$ python3 -q
>>> import numpy as np
>>> np.set_printoptions(precision=3, suppress=True, linewidth=160)
>>> def tidy(a):
...     return np.round(a, 3) + 0
... 
>>> M = np.tril(np.array([[9, 3, 8, 8, 3],
...     [0, 8, 0, 3, 3],
...     [9, 5, 7, 8, 6],
...     [0, 9, 7, 0, 2],
...     [2, 4, 0, 4, 4]]), -1) + np.eye(5, dtype=int)
>>> M
array([[1, 0, 0, 0, 0],
       [0, 1, 0, 0, 0],
       [9, 5, 1, 0, 0],
       [0, 9, 7, 1, 0],
       [2, 4, 0, 4, 1]])
>>> # triangular
>>> P = np.triu(np.array([[-1, -3, 2, 3, 3],
...     [3, 1, 2, -3, 0],
...     [2, 3, 3, 3, -1],
...     [3, -3, 3, 2, 2],
...     [2, -3, -3, 0, -3]]), 1) + np.eye(5)
>>> M2 = P @ M @ np.linalg.inv(P)
>>> M2
array([[   25.,   121.,  -269.,  1110., -2561.],
       [   18.,    38.,  -131.,   450., -1085.],
       [    7.,    49.,   -90.,   395.,  -902.],
       [    4.,    29.,   -59.,   261.,  -591.],
       [    2.,    10.,   -24.,   100.,  -229.]])
>>> tidy(np.linalg.det(M2))
np.float64(1.0)
>>> np.linalg.matrix_rank(M2)
np.int64(5)
>>> tidy(np.poly(M2))
array([  1.,  -5.,  10., -10.,   5.,  -1.])
>>> U, sig, Vt = np.linalg.svd(M)
>>> np.argmax(sig[:-1] / (sig[1:] + 1e-6)) + 1
np.int64(4)
>>> M2 = U[:, :4] @ np.diag(sig[:4]) @ Vt[:4]
>>> np.linalg.matrix_rank(M, rtol=0.05)
np.int64(3)
>>> tidy(np.linalg.norm(M - M2, 2)), tidy(sig[4])
(np.float64(0.003), np.float64(0.003))
>>> tidy(np.linalg.norm(M - M2) / np.linalg.norm(M))
np.float64(0.0)
>>> r0, r1 = M[3], M[2]
>>> r0 @ r1
np.int64(52)
>>> p = (r0 @ r1) / (r0 @ r0) * r0
>>> np.outer(r0, r1)
array([[ 0,  0,  0,  0,  0],
       [81, 45,  9,  0,  0],
       [63, 35,  7,  0,  0],
       [ 9,  5,  1,  0,  0],
       [ 0,  0,  0,  0,  0]])
>>> np.linalg.matrix_rank(np.outer(r0, r1))
np.int64(1)
>>> tidy(r1 - p)
array([ 9.   ,  1.427, -1.779, -0.397,  0.   ])
>>> tidy(np.linalg.norm(r0 + r1) ** 2 + np.linalg.norm(r0 - r1) ** 2)
np.float64(476.0)
>>> tidy(p)
array([0.   , 3.573, 2.779, 0.397, 0.   ])
>>> G = M.T @ M
>>> np.trace(G), (M ** 2).sum()
(np.int64(277), np.int64(277))
>>> np.linalg.matrix_rank(G)
np.int64(5)
>>> G
array([[ 86,  53,   9,   8,   2],
       [ 53, 123,  68,  25,   4],
       [  9,  68,  50,   7,   0],
       [  8,  25,   7,  17,   4],
       [  2,   4,   0,   4,   1]])
>>> tidy(np.linalg.eigvalsh(G)[::-1])
array([192.7  ,  66.819,  17.109,   0.371,   0.   ])
>>> tidy(np.linalg.svd(M, compute_uv=False) ** 2)
array([192.7  ,  66.819,  17.109,   0.371,   0.   ])
>>> blk = np.stack([G, 5 * G, G[::-1]])
>>> np.linalg.matrix_rank(blk)
array([5, 5, 5])
>>> tidy(np.linalg.det(blk))
array([   1., 3125.,    1.])
>>> blk.shape
(3, 5, 5)
>>> tidy(np.linalg.norm(blk, axis=(1, 2)))
array([ 204.673, 1023.365,  204.673])
>>> J = np.array([[2.0, 0.0, 0.0, 3.0, 0.0, -3.0, 3.0, -1.0],
...     [2.0, 1.0, 0.0, 1.0, 0.0, -3.0, 0.0, -1.0],
...     [-1.0, -1.0, 2.0, -2.0, -3.0, 0.0, 0.0, -2.0],
...     [0.0, 0.0, 0.0, 1.0, 3.0, 1.0, 0.0, 1.0],
...     [0.0, 0.0, 0.0, 1.0, 0.0, 3.0, 2.0, 1.0],
...     [0.0, 0.0, 0.0, 2.0, 1.0, 2.0, 1.0, 3.0],
...     [0.0, 0.0, 0.0, 1.0, 1.0, 2.0, 2.0, 1.0],
...     [0.0, 0.0, 0.0, 1.0, 2.0, 0.0, 2.0, 2.0]])
>>> M2 = J[0, 0] * J[1:] - np.outer(J[1:, 0], J[0])
>>> M2
array([[ 0.,  2.,  0., -4.,  0.,  0., -6.,  0.],
       [ 0., -2.,  4., -1., -6., -3.,  3., -5.],
       [ 0.,  0.,  0.,  2.,  6.,  2.,  0.,  2.],
       [ 0.,  0.,  0.,  2.,  0.,  6.,  4.,  2.],
       [ 0.,  0.,  0.,  4.,  2.,  4.,  2.,  6.],
       [ 0.,  0.,  0.,  2.,  2.,  4.,  4.,  2.],
       [ 0.,  0.,  0.,  2.,  4.,  0.,  4.,  4.]])
>>> J[:, 0] / J[0, 0]
array([ 1. ,  1. , -0.5,  0. ,  0. ,  0. ,  0. ,  0. ])
